$ python3 -q
>>> import numpy as np
>>> np.set_printoptions(precision=3, suppress=True, linewidth=200, floatmode="fixed")
>>> rd = lambda a: np.round(a, 3) + 0
>>> m1 = np.loadtxt("arr.csv", delimiter=",")
>>> print(rd(m1))
[[ 0.340  1.169  0.096 -0.539]
 [ 1.169  0.330 -0.363 -0.848]
 [ 0.096 -0.363 -0.348  0.507]
 [-0.539 -0.848  0.507 -0.322]]
>>> left, sv, Vt = np.linalg.svd(m1)
>>> vecs = Vt[:(sv > 1e-8).sum()]
>>> rng = np.random.default_rng(19449)
>>> vec = m1[1] + 5 * m1[2] + rng.integers(2) * np.eye(4)[0]
>>> print(rd(vec))
[ 1.649 -1.486 -2.103  1.687]
>>> print(np.linalg.matrix_rank(np.vstack([m1, vec])))
3
>>> print(rd(vecs.T @ vecs))
[[ 0.721  0.018 -0.397 -0.207]
 [ 0.018  0.999  0.026  0.013]
 [-0.397  0.026  0.434 -0.295]
 [-0.207  0.013 -0.295  0.846]]
>>> theta = np.radians(180)
>>> Rm = np.eye(4)
>>> Rm[3, 3] = Rm[2, 2] = np.cos(theta)
>>> Rm[3, 2], Rm[2, 3] = -np.sin(theta), np.sin(theta)
>>> print(rd(Rm))
[[ 1.000  0.000  0.000  0.000]
 [ 0.000  1.000  0.000  0.000]
 [ 0.000  0.000 -1.000  0.000]
 [ 0.000  0.000  0.000 -1.000]]
>>> other = m1 @ Rm.T
>>> print(rd(np.linalg.det(Rm)), np.trace(Rm))
1.0 0.0
>>> print(rd(np.abs(other - m1).max(axis=0)))
[0.000 0.000 1.014 1.696]
>>> print(rd(other))
[[ 0.340  1.169 -0.096  0.539]
 [ 1.169  0.330  0.363  0.848]
 [ 0.096 -0.363  0.348 -0.507]
 [-0.539 -0.848 -0.507  0.322]]
>>> print(np.allclose(m1 @ m1.T, other @ other.T))
True
>>> W0 = np.loadtxt("sample3.csv", delimiter=",")
>>> print(W0)
[[0.000 0.000 0.000 1.000]
 [0.000 0.000 0.000 0.000]
 [0.000 0.000 0.000 0.000]
 [1.000 0.000 0.000 0.000]]
>>> other = np.array([[-3, -3, 1], [-4, 1, 3], [2, -1, -2], [0, -2, 2]])
>>> print(np.vstack([W0, other.T]).shape)
(7, 4)
>>> print(np.einsum("ij->j", W0))
[1.000 0.000 0.000 1.000]
>>> print(np.einsum("ij,ij->i", W0, W0))
[1.000 0.000 0.000 1.000]
